% python3 -q
>>> import numpy as np
>>> np.set_printoptions(precision=2, suppress=True, linewidth=200)
>>> tidy = lambda a: np.round(a, 2) + 0
>>> data = np.load("case9.npy")
>>> data
array([[ 5,  0,  0,  0],
       [ 0, -3,  0,  0],
       [ 0,  0,  1,  0],
       [ 0,  0,  0,  7]])
>>> tidy(np.sort(np.linalg.eigvals(data).real))
array([-3.,  1.,  5.,  7.])
>>> print(np.flatnonzero(np.linalg.matrix_power((data != 0) + (data.T != 0) + np.eye(4), 4)[2]))
[2]
>>> (data != 0).astype(int)
array([[1, 0, 0, 0],
       [0, 1, 0, 0],
       [0, 0, 1, 0],
       [0, 0, 0, 1]])
>>> (np.linalg.matrix_power((data != 0) + (data.T != 0) + np.eye(4), 4) > 0).astype(int)
array([[1, 0, 0, 0],
       [0, 1, 0, 0],
       [0, 0, 1, 0],
       [0, 0, 0, 1]])
>>> data @ data
array([[25,  0,  0,  0],
       [ 0,  9,  0,  0],
       [ 0,  0,  1,  0],
       [ 0,  0,  0, 49]])
>>> A2 = data[0, 0] * data[1:] - np.outer(data[1:, 0], data[0])
>>> A2
array([[  0, -15,   0,   0],
       [  0,   0,   5,   0],
       [  0,   0,   0,  35]])
>>> data[:, 0] / data[0, 0]
array([1., 0., 0., 0.])
>>> np.flatnonzero(~A2.round(6).any(axis=1))
array([], dtype=int64)
>>> W0 = np.load("mat.npy")
>>> W0
array([[-8,  0, -5],
       [ 0,  5,  7],
       [ 0,  0, -6]])
>>> # triangular
>>> A2 = W0 / np.linalg.norm(W0, axis=1, keepdims=True)
>>> C2 = A2 @ A2.T
>>> tidy(np.linalg.norm(A2, axis=1))
array([1., 1., 1.])
>>> print(np.argwhere(np.triu(np.abs(C2) > 0.95, 1)))
[]
>>> (C2 - 2 * np.eye(3)).round(6).argmax(axis=1)
array([2, 0, 0])
>>> tidy(C2[0])
array([ 1.  , -0.43,  0.53])
>>> tidy(np.degrees(np.arccos(np.clip(C2[0, 2], -1, 1))))
np.float64(57.99)
>>> A2 = W0[0, 0] * W0[1:] - np.outer(W0[1:, 0], W0[0])
>>> A2
array([[  0, -40, -56],
       [  0,   0,  48]])
>>> np.linalg.matrix_rank(A2), np.linalg.matrix_rank(W0)
(np.int64(2), np.int64(3))
>>> W0[:, 0] / W0[0, 0]
array([ 1., -0., -0.])
>>> tidy(np.sort(np.abs(np.linalg.eigvals(W0))))
array([5., 6., 8.])
>>> np.allclose(W0 @ W0.T, W0.T @ W0)
False
>>> tidy(np.linalg.det(W0))
np.float64(240.0)
>>> tidy(np.abs(np.linalg.eigvals(W0)).max())
np.float64(8.0)
>>> x0 = np.array([-1, 2, -1])
>>> target = W0 @ x0
>>> target
array([13,  3,  6])
>>> tidy(np.linalg.solve(W0.T, W0[2]))
array([0., 0., 1.])
>>> tidy(np.linalg.solve(W0, target + W0[:, 0]))
array([ 0.,  2., -1.])
>>> tidy(np.linalg.det(2 * W0)), tidy(np.linalg.det(W0))
(np.float64(1920.0), np.float64(240.0))
>>> np.einsum("ij,ji->", W0, W0)
np.int64(125)
>>> tidy(np.linalg.eigvals(W0))
array([-8.,  5., -6.])
>>> np.kron(np.eye(2, dtype=int), W0)
array([[-8,  0, -5,  0,  0,  0],
       [ 0,  5,  7,  0,  0,  0],
       [ 0,  0, -6,  0,  0,  0],
       [ 0,  0,  0, -8,  0, -5],
       [ 0,  0,  0,  0,  5,  7],
       [ 0,  0,  0,  0,  0, -6]])
>>> tidy(np.linalg.det(W0[::-1]))
np.float64(-240.0)
>>> tidy(np.linalg.det(W0.T))
np.float64(240.0)
>>> E = np.array([[-17.93, 3.29, -9.28],
...     [-15.23, 2.85, -7.19],
...     [-10.06, 1.9, -3.45],
...     [-1.62, -0.12, -0.27],
...     [-1.13, -0.12, -0.3],
...     [2.35, 0.37, 1.41],
...     [3.09, 0.49, 1.96],
...     [11.39, 1.7, 9.07],
...     [12.64, 1.87, 10.21],
...     [15.8, 2.27, 13.13]])
>>> A2 = np.c_[E[:, :1] @ np.array([[9]]), np.array([2, 5, 5, 2, 3, 4, 5, 0, 5, 0])]
>>> print(tidy(A2))
[[-161.37    2.  ]
 [-137.07    5.  ]
 [ -90.54    5.  ]
 [ -14.58    2.  ]
 [ -10.17    3.  ]
 [  21.15    4.  ]
 [  27.81    5.  ]
 [ 102.51    0.  ]
 [ 113.76    5.  ]
 [ 142.2     0.  ]]
>>> tidy(np.linalg.norm(A2 - E @ np.linalg.lstsq(E, A2)[0], axis=0))
array([0. , 8.7])
>>> def softmax(z):
...     e = np.exp(z - z.max(axis=-1, keepdims=True))
...     return e / e.sum(axis=-1, keepdims=True)
... 
>>> tidy(softmax(A2).sum(axis=1))
array([1., 1., 1., 1., 1., 1., 1., 1., 1., 1.])
>>> tidy(softmax(A2[9] + 4))
array([1., 0.])
>>> print(tidy(softmax(A2[9])))
[1. 0.]
>>> att = A2 @ A2.T / np.sqrt(2)
>>> tidy(softmax(att))
array([[1., 0., 0., 0., 0., 0., 0., 0., 0., 0.],
       [1., 0., 0., 0., 0., 0., 0., 0., 0., 0.],
       [1., 0., 0., 0., 0., 0., 0., 0., 0., 0.],
       [1., 0., 0., 0., 0., 0., 0., 0., 0., 0.],
       [1., 0., 0., 0., 0., 0., 0., 0., 0., 0.],
       [0., 0., 0., 0., 0., 0., 0., 0., 0., 1.],
       [0., 0., 0., 0., 0., 0., 0., 0., 0., 1.],
       [0., 0., 0., 0., 0., 0., 0., 0., 0., 1.],
       [0., 0., 0., 0., 0., 0., 0., 0., 0., 1.],
       [0., 0., 0., 0., 0., 0., 0., 0., 0., 1.]])
>>> tidy(softmax(att)[9] @ A2)
array([142.2,   0. ])
>>> A2 = np.linalg.inv(data)
>>> tidy(np.linalg.slogdet(data)[0])
np.float64(-1.0)
>>> print(tidy(np.linalg.det(data) * np.linalg.det(A2)))
1.0
>>> (np.abs(A2) > 1e-9).astype(int)
array([[1, 0, 0, 0],
       [0, 1, 0, 0],
       [0, 0, 1, 0],
       [0, 0, 0, 1]])
>>> np.allclose(A2, data.T)
False
>>> dist = np.linalg.norm(E[:, None] - E[None], axis=-1)
>>> tidy(np.linalg.norm(E, axis=1))
array([20.46, 17.08, 10.8 ,  1.65,  1.18,  2.77,  3.69, 14.66, 16.36, 20.67])
>>> tidy(dist[2])
array([ 9.89,  6.45,  0.  ,  9.24,  9.68, 13.42, 14.29, 24.84, 26.49, 30.72])
>>> dist[2].round(6).argsort(kind="stable")[:4]
array([2, 1, 3, 4])
>>> tidy(dist[:5, :5])
array([[ 0.  ,  3.44,  9.89, 18.94, 19.35],
       [ 3.44,  0.  ,  6.45, 15.55, 15.97],
       [ 9.89,  6.45,  0.  ,  9.24,  9.68],
       [18.94, 15.55,  9.24,  0.  ,  0.49],
       [19.35, 15.97,  9.68,  0.49,  0.  ]])
>>> (dist + 1e9 * np.eye(10)).round(6).argmin(axis=1)
array([1, 0, 1, 4, 3, 6, 5, 8, 7, 8])
>>> print(np.flatnonzero(dist[2] < dist.mean() / 2))
[1 2]
>>> print(tidy(np.linalg.norm(E - E.mean(axis=0), axis=1)))
[20.96 17.54 11.17  2.85  2.63  2.65  3.33 13.72 15.4  19.68]
>>> W2 = E[[0, 5]].astype(float)
>>> for _ in range(4):
...     z = np.linalg.norm(E[:, None] - W2, axis=-1).argmin(axis=1)
...     W2 = np.array([E[z == j].mean(axis=0) for j in range(2)])
... 
>>> z
array([0, 0, 0, 1, 1, 1, 1, 1, 1, 1])
>>> print(tidy(W2))
[[-14.41   2.68  -6.64]
 [  6.07   0.92   5.03]]
>>> np.bincount(z)
array([3, 7])
>>> np.abs(W2[1] - W2[0]).argmax()
np.int64(0)
>>> arr = np.array([[0, 2, -2], [0, 0, 2], [0, 0, 0]])
>>> # triangular: eigenvalues sit on the diagonal
>>> tidy(softmax(arr[1] + 4))
array([0.11, 0.11, 0.79])
>>> att = arr @ arr.T / np.sqrt(3)
>>> tidy(softmax(att + np.triu(np.full(att.shape, -np.inf), 1)))
array([[1.  , 0.  , 0.  ],
       [0.01, 0.99, 0.  ],
       [0.33, 0.33, 0.33]])
>>> print(tidy(softmax(att)))
[[0.99 0.   0.01]
 [0.01 0.9  0.09]
 [0.33 0.33 0.33]]
>>> J = np.loadtxt("arr.csv", delimiter=",")
>>> J
array([[ 2., -3.,  0.,  0.],
       [ 2., -3.,  0.,  0.],
       [ 0.,  0.,  2., -3.],
       [ 0.,  0.,  2., -3.]])
>>> # rows and columns are dependent
>>> print(np.unique(J.round(6), axis=0).shape)
(2, 4)
>>> tidy(np.trace(np.linalg.pinv(J) @ J))
np.float64(2.0)
>>> np.allclose(J[:-1].T @ np.linalg.lstsq(J[:-1].T, J[-1])[0], J[-1])
True
>>> np.flatnonzero(np.linalg.matrix_power((J != 0) + (J.T != 0) + np.eye(4), 4)[1])
array([0, 1])
>>> tidy(np.linalg.det(J))
np.float64(0.0)
>>> print(J @ J)
[[-2.  3.  0.  0.]
 [-2.  3.  0.  0.]
 [ 0.  0. -2.  3.]
 [ 0.  0. -2.  3.]]
>>> (J != 0).astype(int)
array([[1, 1, 0, 0],
       [1, 1, 0, 0],
       [0, 0, 1, 1],
       [0, 0, 1, 1]])
>>> print((np.linalg.matrix_power((J != 0) + (J.T != 0) + np.eye(4), 4) > 0).astype(int))
[[1 1 0 0]
 [1 1 0 0]
 [0 0 1 1]
 [0 0 1 1]]
>>> tidy(np.sort(np.linalg.eigvals(J).real))
array([-1., -1.,  0.,  0.])
>>> rng = np.random.default_rng(87861)
>>> A2 = J + rng.integers(-2, 3, (4, 2)) @ rng.integers(-2, 3, (2, 4))
>>> print(A2)
[[ 0. -5.  0.  6.]
 [ 5. -6.  2. -1.]
 [ 6. -6.  6. -5.]
 [ 3.  0.  3. -8.]]
>>> A2 - J
array([[-2., -2.,  0.,  6.],
       [ 3., -3.,  2., -1.],
       [ 6., -6.,  4., -2.],
       [ 3.,  0.,  1., -5.]])
>>> print(tidy(np.linalg.svd(A2 - J, compute_uv=False)))
[11.67  7.6   0.    0.  ]
>>> np.abs(A2 - J).sum(axis=1)
array([10.,  9., 18.,  9.])
>>> left, sigma, VT = np.linalg.svd(arr)
>>> np.argmax(sigma[:-1] / (sigma[1:] + 1e-6)) + 1
np.int64(2)
>>> A2 = left[:, :2] @ np.diag(sigma[:2]) @ VT[:2]
>>> tidy(np.abs(arr - A2).max())
np.float64(0.0)
>>> np.linalg.matrix_rank(arr, rtol=0.05)
np.int64(2)
>>> tidy(np.linalg.norm(arr - A2) / np.linalg.norm(arr))
np.float64(0.0)
>>> hat = np.triu(np.array([[5, -5, 0, 1], [-9, -7, 2, 0], [0, 4, 8, 3], [-9, 0, 4, -9]]), 1) + np.eye(4)
>>> A2 = hat @ J @ np.linalg.inv(hat)
>>> print(tidy(np.poly(A2)))
[1. 2. 1. 0. 0.]
>>> np.trace(A2), np.trace(J)
(np.float64(-2.0), np.float64(-2.0))
>>> A = np.load("layer11.npy")
>>> print(A)
[[0 0 0]
 [0 0 1]
 [0 0 0]]
>>> tidy(np.linalg.eigvals(A))
array([0., 0., 0.])
>>> np.einsum("ij,ji->", A, A)
np.int64(0)
>>> tidy(np.linalg.det(A.T))
np.float64(0.0)
>>> np.einsum("ii->", A)
np.int64(0)
>>> tidy(np.linalg.eigvals(A).sum().real)
np.float64(0.0)
>>> feats = np.load("run8.npy")
>>> feats
array([[ 1,  3,  2, -2, -1],
       [-1,  2,  2, -1, -3],
       [-2, -1,  0,  1, -3],
       [ 1, -2,  3,  1,  2],
       [ 2, -3,  1,  3,  2]])
>>> left, sigma, VT = np.linalg.svd(feats, full_matrices=False)
>>> tidy(VT @ VT.T)
array([[1., 0., 0., 0., 0.],
       [0., 1., 0., 0., 0.],
       [0., 0., 1., 0., 0.],
       [0., 0., 0., 1., 0.],
       [0., 0., 0., 0., 1.]])
>>> print(tidy(np.abs(VT[0])))
[0.27 0.62 0.02 0.45 0.58]
>>> np.abs(left[:, 0]).round(6).argmax()
np.int64(4)
>>> tidy(left.T @ left)
array([[1., 0., 0., 0., 0.],
       [0., 1., 0., 0., 0.],
       [0., 0., 1., 0., 0.],
       [0., 0., 0., 1., 0.],
       [0., 0., 0., 0., 1.]])
>>> np.allclose(left * sigma @ VT, feats)
True
>>> F = np.array([[2, 0, 0], [0, 3, 0], [0, 0, 2]])
>>> # symmetric
>>> A2 = F / np.sqrt((F ** 2).mean(axis=1, keepdims=True))
>>> tidy(np.linalg.norm(A2, axis=1))
array([1.73, 1.73, 1.73])
>>> np.linalg.matrix_rank(A2) == np.linalg.matrix_rank(F)
np.True_
